% ipython --no-banner

In [1]: import numpy as np

In [2]: from numpy import linalg as LA

In [3]: np.set_printoptions(precision=2, suppress=True, linewidth=160)

In [4]: J = np.load("w.npy")

In [5]: J
Out[5]: 
array([[ 4,  3,  1, -1, -1,  2, -3],
       [ 0,  1,  0, -3, -2, -3, -5],
       [ 0,  0,  1, -5, -2, -5, -1],
       [ 0,  0,  0,  4, -3,  4,  2],
       [ 0,  0,  0,  0, -1,  5,  0],
       [ 0,  0,  0,  0,  0,  2,  2],
       [ 0,  0,  0,  0,  0,  0,  1]])

In [6]: left, sv, Vh = LA.svd(J)

In [7]: np.argmax(sv[:-1] / (sv[1:] + 1e-6)) + 1
Out[7]: np.int64(6)

In [8]: sv
Out[8]: array([11.65,  7.32,  3.96,  3.38,  2.88,  0.45,  0.02])

In [9]: out = left[:, :6] @ np.diag(sv[:6]) @ Vh[:6]

In [10]: LA.matrix_rank(out)
Out[10]: np.int64(6)

In [11]: print(out.round(2) + 0)
[[ 4.    3.    1.   -1.   -1.    2.   -3.  ]
 [ 0.    1.    0.   -3.   -2.   -3.   -5.  ]
 [ 0.    0.    1.   -5.   -2.   -5.   -1.  ]
 [ 0.    0.    0.    4.   -3.    4.    2.  ]
 [ 0.    0.    0.    0.   -1.    5.    0.  ]
 [ 0.    0.   -0.01  0.    0.    2.    2.  ]
 [-0.01  0.01  0.01  0.    0.    0.    1.  ]]

In [12]: round(LA.norm(J - out, 2), 2), round(float(sv[6]), 2)
Out[12]: (np.float64(0.02), 0.02)

In [13]: left, sv, Vh = LA.svd(out)

In [14]: vecs = Vh[:(sv > 1e-8).sum()]

In [15]: rng = np.random.default_rng(513)

In [16]: vec = out[0] + 2 * out[3] + rng.integers(2) * np.eye(7)[2]

In [17]: vec
Out[17]: array([ 4.,  3.,  2.,  7., -7., 10.,  1.])

In [18]: round(LA.norm(vec - vecs.T @ vecs @ vec), 2)
Out[18]: np.float64(0.73)

In [19]: np.round(vecs.T @ vecs, 2) + 0
Out[19]: 
array([[ 0.75,  0.22,  0.36,  0.04,  0.06,  0.01, -0.01],
       [ 0.22,  0.8 , -0.33, -0.03, -0.05, -0.01,  0.01],
       [ 0.36, -0.33,  0.47, -0.06, -0.09, -0.02,  0.01],
       [ 0.04, -0.03, -0.06,  0.99, -0.01,  0.  ,  0.  ],
       [ 0.06, -0.05, -0.09, -0.01,  0.99,  0.  ,  0.  ],
       [ 0.01, -0.01, -0.02,  0.  ,  0.  ,  1.  ,  0.  ],
       [-0.01,  0.01,  0.01,  0.  ,  0.  ,  0.  ,  1.  ]])

In [20]: vec = np.array([-4, 3, -4, 8, 6, -8, -1])

In [21]: y = J @ vec

In [22]: y
Out[22]: array([-38,  -4, -15, -20, -46, -18,  -1])

In [23]: print(LA.solve(J, J[:, 0]))
[ 1.  0.  0.  0. -0.  0.  0.]

In [24]: print(LA.solve(J, y))
[-4.  3. -4.  8.  6. -8. -1.]

In [25]: LA.solve(J, -3 * y)
Out[25]: array([ 12.,  -9.,  12., -24., -18.,  24.,   3.])

In [26]: A = np.loadtxt("layer11.csv", delimiter=",")

In [27]: A
Out[27]: 
array([[-3., -1.,  2., -1.],
       [ 3., -2.,  3.,  1.],
       [ 3.,  2., -3.,  3.],
       [-3.,  2., -3., -3.],
       [-2.,  0.,  3., -2.],
       [-1.,  1., -1.,  0.],
       [ 0.,  2.,  1.,  2.],
       [-2.,  1., -3.,  0.]])

In [28]: out = A[0, 0] * A[1:] - np.outer(A[1:, 0], A[0])

In [29]: out
Out[29]: 
array([[  0.,   9., -15.,   0.],
       [  0.,  -3.,   3.,  -6.],
       [  0.,  -9.,  15.,   6.],
       [  0.,  -2.,  -5.,   4.],
       [  0.,  -4.,   5.,  -1.],
       [  0.,  -6.,  -3.,  -6.],
       [  0.,  -5.,  13.,  -2.]])

In [30]: A[:, 0] / A[0, 0]
Out[30]: array([ 1.  , -1.  , -1.  ,  1.  ,  0.67,  0.33, -0.  ,  0.67])

In [31]: np.flatnonzero(~out.round(6).any(axis=1))
Out[31]: array([], dtype=int64)

In [32]: print(LA.matrix_rank(out), LA.matrix_rank(A))
3 4

In [33]: feats = np.load("case17.npy")

In [34]: print(feats)
[[ 0  0  0 -1  2]
 [ 0  0  0  2 -1]
 [ 0  0  2  0  0]
 [-2  0 -2  0  0]
 [ 0 -1  0  0  2]
 [ 0  0  0  0  0]
 [ 0  0  1 -1  0]
 [ 0  0  0  0  0]]

In [35]: # rows 5 and 7 are equal

In [36]: vec = np.array([0, 3, -2, 0, 3])

In [37]: print(feats * vec)
[[ 0  0  0  0  6]
 [ 0  0  0  0 -3]
 [ 0  0 -4  0  0]
 [ 0  0  4  0  0]
 [ 0 -3  0  0  6]
 [ 0  0  0  0  0]
 [ 0  0 -2  0  0]
 [ 0  0  0  0  0]]

In [38]: feats @ (2 * vec)
Out[38]: array([12, -6, -8,  8,  6,  0, -4,  0])

In [39]: print(np.einsum("ij,j->i", feats, vec))
[ 6 -3 -4  4  3  0 -2  0]

In [40]: LA.norm(feats @ vec) <= LA.norm(feats, 2) * LA.norm(vec) + 1e-9
Out[40]: np.True_

In [41]: (feats @ vec).argmax()
Out[41]: np.int64(0)

In [42]: feats @ np.eye(5)[0]
Out[42]: array([ 0.,  0.,  0., -2.,  0.,  0.,  0.,  0.])

In [43]: feats @ np.ones(5)
Out[43]: array([ 1.,  1.,  2., -4.,  1.,  0.,  0.,  0.])

In [44]: Q, R = LA.qr(feats)

In [45]: np.allclose(R.T @ R, feats.T @ feats)
Out[45]: True

In [46]: print(R)
[[-2.    0.   -2.    0.    0.  ]
 [ 0.   -1.    0.    0.    2.  ]
 [ 0.    0.   -2.24  0.45  0.  ]
 [ 0.    0.    0.    2.41 -1.66]
 [ 0.    0.    0.    0.   -1.5 ]]

In [47]: abs(R[0, 0]), np.round(LA.norm(feats[:, 0]), 2)
Out[47]: (np.float64(2.0), np.float64(2.0))

In [48]: print(Q.shape, R.shape)
(8, 5) (5, 5)

In [49]: print(np.round(Q @ R, 2) + 0)
[[ 0.  0.  0. -1.  2.]
 [ 0.  0.  0.  2. -1.]
 [ 0.  0.  2.  0.  0.]
 [-2.  0. -2.  0.  0.]
 [ 0. -1.  0.  0.  2.]
 [ 0.  0.  0.  0.  0.]
 [ 0.  0.  1. -1.  0.]
 [ 0.  0.  0.  0.  0.]]

In [50]: np.round(LA.norm(feats, 1), 2), round(float(LA.norm(feats, np.inf)), 2)
Out[50]: (np.float64(5.0), 4.0)

In [51]: LA.norm(feats, axis=1)
Out[51]: array([2.24, 2.24, 2.  , 2.83, 2.24, 0.  , 1.41, 0.  ])

In [52]: np.round(LA.norm(feats[5] - feats[4]), 2)
Out[52]: np.float64(2.24)

In [53]: np.round(LA.norm(feats[5], 1), 2), round(float(LA.norm(feats[5], np.inf)), 2)
Out[53]: (np.float64(0.0), 0.0)

In [54]: np.round(LA.norm(feats, "nuc"), 2)
Out[54]: np.float64(10.6)

In [55]: mat = np.loadtxt("x.csv", delimiter=",")

In [56]: mat
Out[56]: 
array([[ 2., -2.,  0.,  0.,  0.,  0.,  0.,  0.],
       [-2.,  1., -2.,  0.,  0.,  0.,  0.,  0.],
       [ 0., -2.,  2., -2.,  0.,  0.,  0.,  0.],
       [ 0.,  0., -2.,  1., -2.,  0.,  0.,  0.],
       [ 0.,  0.,  0., -2.,  1., -2.,  0.,  0.],
       [ 0.,  0.,  0.,  0., -2.,  0., -2.,  0.],
       [ 0.,  0.,  0.,  0.,  0., -2.,  1., -2.],
       [ 0.,  0.,  0.,  0.,  0.,  0., -2.,  2.]])

In [57]: vec = np.array([-2, 1, 0, -2, 1, 1, -1, 2])

In [58]: y = mat @ vec

In [59]: y
Out[59]: array([-6.,  5.,  2., -4.,  3.,  0., -7.,  6.])

In [60]: LA.solve(mat.T, mat[1])
Out[60]: array([ 0.,  1., -0., -0., -0., -0., -0.,  0.])

In [61]: print(LA.solve(mat, y + mat[:, 2]))
[-2.  1.  1. -2.  1.  1. -1.  2.]

In [62]: np.round(LA.solve(mat, y), 2) + 0
Out[62]: array([-2.,  1.,  0., -2.,  1.,  1., -1.,  2.])

In [63]: t3 = np.stack([mat, 3 * mat, mat[::-1]])

In [64]: print(LA.matrix_rank(t3.reshape(3, -1)))
2

In [65]: print(LA.matrix_rank(t3))
[8 8 8]

In [66]: np.einsum("bij,cij->bc", t3, t3)
Out[66]: 
array([[ 72., 216.,  -8.],
       [216., 648., -24.],
       [ -8., -24.,  72.]])

In [67]: u = np.array([2, 3, -2, -3, -1, 0, 3, 0])

In [68]: out = mat + np.outer(u, np.eye(8)[4])

In [69]: print(round(LA.det(out) / LA.det(mat), 2), round(1 + LA.solve(mat, u)[4], 2))
4.83 4.83

In [70]: out
Out[70]: 
array([[ 2., -2.,  0.,  0.,  2.,  0.,  0.,  0.],
       [-2.,  1., -2.,  0.,  3.,  0.,  0.,  0.],
       [ 0., -2.,  2., -2., -2.,  0.,  0.,  0.],
       [ 0.,  0., -2.,  1., -5.,  0.,  0.,  0.],
       [ 0.,  0.,  0., -2.,  0., -2.,  0.,  0.],
       [ 0.,  0.,  0.,  0., -2.,  0., -2.,  0.],
       [ 0.,  0.,  0.,  0.,  3., -2.,  1., -2.],
       [ 0.,  0.,  0.,  0.,  0.,  0., -2.,  2.]])

In [71]: LA.matrix_rank(out - mat)
Out[71]: np.int64(1)

In [72]: vec = np.array([3, 1, 3, -3, -2, -3, 2, -1])

In [73]: y = mat @ vec

In [74]: beta, lr = np.zeros(8), 1 / LA.norm(mat, 2) ** 2

In [75]: for i in range(25):
    ...:     beta -= lr * mat.T @ (mat @ beta - y)
    ...:     if i % 5 == 0: print(i, round(LA.norm(mat @ beta - y), 2))
    ...: 
0 7.02
5 3.15
10 2.52
15 2.2
20 1.96

In [76]: beta
Out[76]: array([ 2.17, -0.2 ,  2.75, -2.11, -0.93, -3.01,  0.86, -1.9 ])

In [77]: out = mat[0, 0] * mat[1:] - np.outer(mat[1:, 0], mat[0])

In [78]: print(out)
[[ 0. -2. -4.  0.  0.  0.  0.  0.]
 [ 0. -4.  4. -4.  0.  0.  0.  0.]
 [ 0.  0. -4.  2. -4.  0.  0.  0.]
 [ 0.  0.  0. -4.  2. -4.  0.  0.]
 [ 0.  0.  0.  0. -4.  0. -4.  0.]
 [ 0.  0.  0.  0.  0. -4.  2. -4.]
 [ 0.  0.  0.  0.  0.  0. -4.  4.]]

In [79]: mat[:, 0] / mat[0, 0]
Out[79]: array([ 1., -1.,  0.,  0.,  0.,  0.,  0.,  0.])

In [80]: labels = rng.integers(0, 2, 2)

In [81]: F = np.array([[0, -3], [-7, -3]]) * (labels[:, None] == labels)

In [82]: F
Out[82]: 
array([[ 0, -3],
       [-7, -3]])

In [83]: vec = np.array([3, 1])

In [84]: y = F @ vec

In [85]: y
Out[85]: array([ -3, -24])

In [86]: LA.solve(F, y + F[:, 1])
Out[86]: array([3., 2.])

In [87]: W0 = rng.normal(size=(32, 6))

In [88]: W0 = 5 * W0 / LA.norm(W0, axis=1, keepdims=True)

In [89]: W0
Out[89]: 
array([[ 0.7 , -1.08, -0.66,  4.32, -2.04, -0.26],
       [ 2.14,  1.18, -3.26, -1.51, -0.67,  2.37],
       [ 3.08, -1.96, -2.44, -0.54, -1.22, -1.98],
       [-0.55, -3.2 ,  1.27, -2.92,  2.04, -0.41],
       [ 3.22,  1.9 ,  2.08, -2.32, -0.35, -1.08],
       [-0.96, -1.36,  0.34, -2.44, -3.36, -2.2 ],
       [-0.91,  3.2 , -2.83,  1.3 ,  1.06,  1.76],
       [ 1.47, -0.68, -2.81,  0.81,  0.33, -3.71],
       [-0.38, -3.29, -1.81, -2.2 ,  2.32, -0.71],
       [ 1.74,  1.44, -2.44, -2.04,  2.34,  2.07],
       [-0.58, -1.79,  2.75,  2.41, -0.58, -2.79],
       [ 1.96, -2.87, -0.68, -0.02,  3.33, -1.18],
       [ 1.08,  1.  , -1.49, -1.28, -3.6 ,  2.45],
       [-3.57, -0.04, -0.01,  2.55, -0.73,  2.28],
       [-2.06, -2.16,  1.98, -0.29,  3.46,  0.36],
       [ 1.39, -3.78, -0.69,  1.15,  2.36, -1.18],
       [ 4.09,  0.06,  1.19, -1.16,  0.34, -2.31],
       [-0.61,  1.08, -4.21, -1.26,  0.71, -1.91],
       [-0.8 ,  4.51, -1.53,  0.22, -1.09,  0.64],
       [-1.64,  1.21, -0.81, -2.97,  0.26, -3.36],
       [ 0.09,  0.44, -1.26, -2.9 , -1.39, -3.58],
       [ 2.64,  1.34,  0.21, -3.38,  0.67, -2.08],
       [-2.11,  2.74,  0.42, -1.26,  3.35,  0.17],
       [-4.04,  1.85, -1.48, -1.57, -0.31,  0.7 ],
       [ 1.33, -0.01,  3.49, -1.72, -1.95, -2.06],
       [ 0.24, -0.89,  1.23, -3.94,  1.64,  2.11],
       [ 4.43, -0.68, -1.91, -0.29, -0.38,  1.04],
       [-2.13, -0.88, -1.56, -0.3 ,  4.05, -0.88],
       [-0.61, -0.53,  0.83, -1.5 , -3.76,  2.69],
       [-3.03,  0.27, -3.37,  0.52,  1.82,  0.9 ],
       [-4.33, -0.69, -0.76, -0.25,  0.49,  2.21],
       [-0.19,  3.75, -0.86, -1.49,  1.19, -2.55]])

In [90]: D = LA.norm(W0[:, None] - W0[None], axis=-1)

In [91]: D[:5, :5]
Out[91]: 
array([[0.  , 7.54, 6.07, 8.88, 8.39],
       [7.54, 0.  , 5.62, 8.  , 6.55],
       [6.07, 5.62, 0.  , 6.88, 6.34],
       [8.88, 8.  , 6.88, 0.  , 6.88],
       [8.39, 6.55, 6.34, 6.88, 0.  ]])

In [92]: D.mean(axis=1).argmax()
Out[92]: np.int64(0)

In [93]: np.flatnonzero(D[15] < D.mean() / 2)
Out[93]: array([11, 15])

In [94]: D.shape
Out[94]: (32, 32)

In [95]: print(D[15].round(6).argsort(kind="stable")[:4])
[15 11  8  7]

In [96]: Ac = (W0 - W0.mean(axis=0)) / W0.std(axis=0)

In [97]: Ac.std(axis=0)
Out[97]: array([1., 1., 1., 1., 1., 1.])

In [98]: np.argwhere(np.abs(Ac) > 2)
Out[98]: 
array([[ 0,  3],
       [18,  1],
       [24,  2],
       [28,  4]])

In [99]: beta = LA.lstsq(np.delete(Ac, 5, axis=1), Ac[:, 5])[0]

In [100]: np.round(1 - np.var(Ac[:, 5] - np.delete(Ac, 5, axis=1) @ beta), 2)
Out[100]: np.float64(0.1)

In [101]: np.abs(beta).argmax()
Out[101]: np.int64(0)

In [102]: G = np.cov(W0, rowvar=False)

In [103]: LA.eigvalsh(G)[::-1]
Out[103]: array([6.44, 5.15, 4.02, 3.7 , 3.04, 2.05])

In [104]: G.shape
Out[104]: (6, 6)

In [105]: np.median(W0, axis=0)
Out[105]: array([-0.28, -0.02, -0.79, -1.26,  0.33, -0.56])

In [106]: G
Out[106]: 
array([[ 5.13, -0.47,  0.17, -0.63, -0.72, -1.13],
       [-0.47,  4.19, -0.85, -0.49, -0.69,  0.55],
       [ 0.17, -0.85,  3.49, -0.44, -0.37, -0.55],
       [-0.63, -0.49, -0.44,  3.4 , -0.15,  0.4 ],
       [-0.72, -0.69, -0.37, -0.15,  4.21, -0.15],
       [-1.13,  0.55, -0.55,  0.4 , -0.15,  3.96]])

In [107]: round(np.corrcoef(W0[:, 4], W0[:, 2])[0, 1], 2)
Out[107]: np.float64(-0.1)

In [108]: np.argsort(-W0.std(axis=0).round(6), kind="stable")
Out[108]: array([0, 4, 1, 5, 2, 3])

In [109]: np.polyfit(W0[:, 4], W0[:, 2], 1)
Out[109]: array([-0.09, -0.63])

In [110]: proj = W0 @ LA.solve(W0.T @ W0, W0.T)

In [111]: print(np.diag(proj))
[0.2  0.2  0.19 0.19 0.18 0.27 0.17 0.21 0.2  0.2  0.19 0.16 0.2  0.13 0.17 0.17 0.14 0.2  0.17 0.21 0.21 0.15 0.2  0.17 0.17 0.24 0.19 0.16 0.23 0.16 0.16
 0.2 ]

In [112]: print(LA.matrix_rank(np.eye(32) - proj))
26
